% ipython --no-banner

In [1]: import numpy as np

In [2]: np.set_printoptions(precision=2, suppress=True, linewidth=100)

In [3]: def rnd(a):
   ...:     return np.round(a, 2) + 0
   ...: 

In [4]: mat = np.loadtxt("a.csv", delimiter=",")

In [5]: rnd(mat)
Out[5]: 
array([[ 0.53, -0.39,  0.3 ,  0.04],
       [-0.39,  0.6 ,  0.13,  0.26],
       [ 0.3 ,  0.13,  0.6 ,  0.36],
       [ 0.04,  0.26,  0.36,  0.28]])

In [6]: # rank 2

In [7]: M2 = np.array([[-4, 2, 3], [-4, -5, -5], [-1, -5, -3], [-3, -2, 1]])

In [8]: rnd(M2.T @ mat.T)
Out[8]: 
array([[-0.95, -1.74, -3.42, -2.39],
       [ 1.43, -4.97, -3.76, -3.57],
       [ 2.68, -4.33, -1.17, -1.98]])

In [9]: np.vstack([mat, M2.T]).shape
Out[9]: (7, 4)

In [10]: rnd(np.einsum("ik,kj->ji", mat, M2))
Out[10]: 
array([[-0.95, -1.74, -3.42, -2.39],
       [ 1.43, -4.97, -3.76, -3.57],
       [ 2.68, -4.33, -1.17, -1.98]])

In [11]: np.linalg.matrix_rank(np.vstack([mat, M2.T]))
Out[11]: np.int64(4)

In [12]: rank = np.linalg.matrix_rank(mat)

In [13]: rank
Out[13]: np.int64(2)

In [14]: ns = np.linalg.svd(mat)[2][rank:].T

In [15]: [int(np.linalg.matrix_rank(np.delete(mat, i, axis=0))) for i in range(4)]
Out[15]: [2, 2, 2, 2]

In [16]: ns.shape
Out[16]: (4, 2)

In [17]: [int(np.linalg.matrix_rank(mat[:, :j + 1])) for j in range(4)]
Out[17]: [1, 2, 2, 2]

In [18]: np.linalg.matrix_rank(mat.T @ mat), np.linalg.matrix_rank(mat @ mat.T)
Out[18]: (np.int64(2), np.int64(2))

In [19]: rnd(ns @ ns.T)
Out[19]: 
array([[ 0.47,  0.39, -0.3 , -0.04],
       [ 0.39,  0.4 , -0.13, -0.26],
       [-0.3 , -0.13,  0.4 , -0.36],
       [-0.04, -0.26, -0.36,  0.72]])

In [20]: M2 = np.array([[1, 2, 1, 3], [3, 3, 3, 0], [2, 2, 1, 0], [2, 3, 2, 2]])

In [21]: M2[-1] = M2[0]

In [22]: F = M2 + 0.05 * np.eye(4)

In [23]: F
Out[23]: 
array([[1.05, 2.  , 1.  , 3.  ],
       [3.  , 3.05, 3.  , 0.  ],
       [2.  , 2.  , 1.05, 0.  ],
       [1.  , 2.  , 1.  , 3.05]])

In [24]: hat = np.triu(np.array([[-1, -2, 0, -1], [0, -2, -2, 0], [1, -1, 2, 2], [-1, 1, 1, 0]]), 1) + np.eye(4)

In [25]: M2 = hat @ F @ np.linalg.inv(hat)

In [26]: np.linalg.matrix_rank(M2)
Out[26]: np.int64(4)

In [27]: rnd(np.linalg.det(M2))
Out[27]: np.float64(-0.29)

In [28]: np.trace(M2), np.trace(F)
Out[28]: (np.float64(8.2), np.float64(8.2))

In [29]: O, evecs = np.linalg.qr(F[:, :1])[0], np.linalg.qr(F[:, 1:])[0]

In [30]: sv = np.linalg.svd(O.T @ evecs, compute_uv=False)

In [31]: rnd(np.linalg.norm(O @ O.T - evecs @ evecs.T, 2))
Out[31]: np.float64(1.0)

In [32]: (sv > 0.9).sum()
Out[32]: np.int64(1)

In [33]: u, r1 = F[3], F[2]

In [34]: rnd(u @ u)
Out[34]: np.float64(15.3)

In [35]: p = (u @ r1) / (u @ u) * u

In [36]: np.linalg.matrix_rank(np.outer(u, r1))
Out[36]: np.int64(1)

In [37]: E = np.loadtxt("sample1.csv", delimiter=",")

In [38]: E
Out[38]: 
array([[-2.,  3.,  0.,  0.,  0.,  0.],
       [-2., -1.,  0.,  0.,  0.,  0.],
       [ 1.,  0.,  0.,  0.,  0.,  0.],
       [ 0.,  0., -2.,  3.,  0.,  0.],
       [ 0.,  0., -2., -1.,  0.,  0.],
       [ 0.,  0.,  1.,  0.,  0.,  0.],
       [ 0.,  0.,  0.,  0., -2.,  3.],
       [ 0.,  0.,  0.,  0., -2., -1.],
       [ 0.,  0.,  0.,  0.,  1.,  0.]])

In [39]: vec = np.array([0, -1, 0, -1, -1, 2])

In [40]: y = E @ vec

In [41]: beta, lr = np.zeros(6), 1 / np.linalg.norm(E, 2) ** 2

In [42]: for i in range(30):
    ...:     beta -= lr * E.T @ (E @ beta - y)
    ...:     if i % 5 == 0: print(i, round(np.linalg.norm(E @ beta - y), 2))
    ...: 
0 1.53
5 0.11
10 0.01
15 0.0
20 0.0
25 0.0

In [43]: rnd(np.linalg.cond(E))
Out[43]: np.float64(1.57)
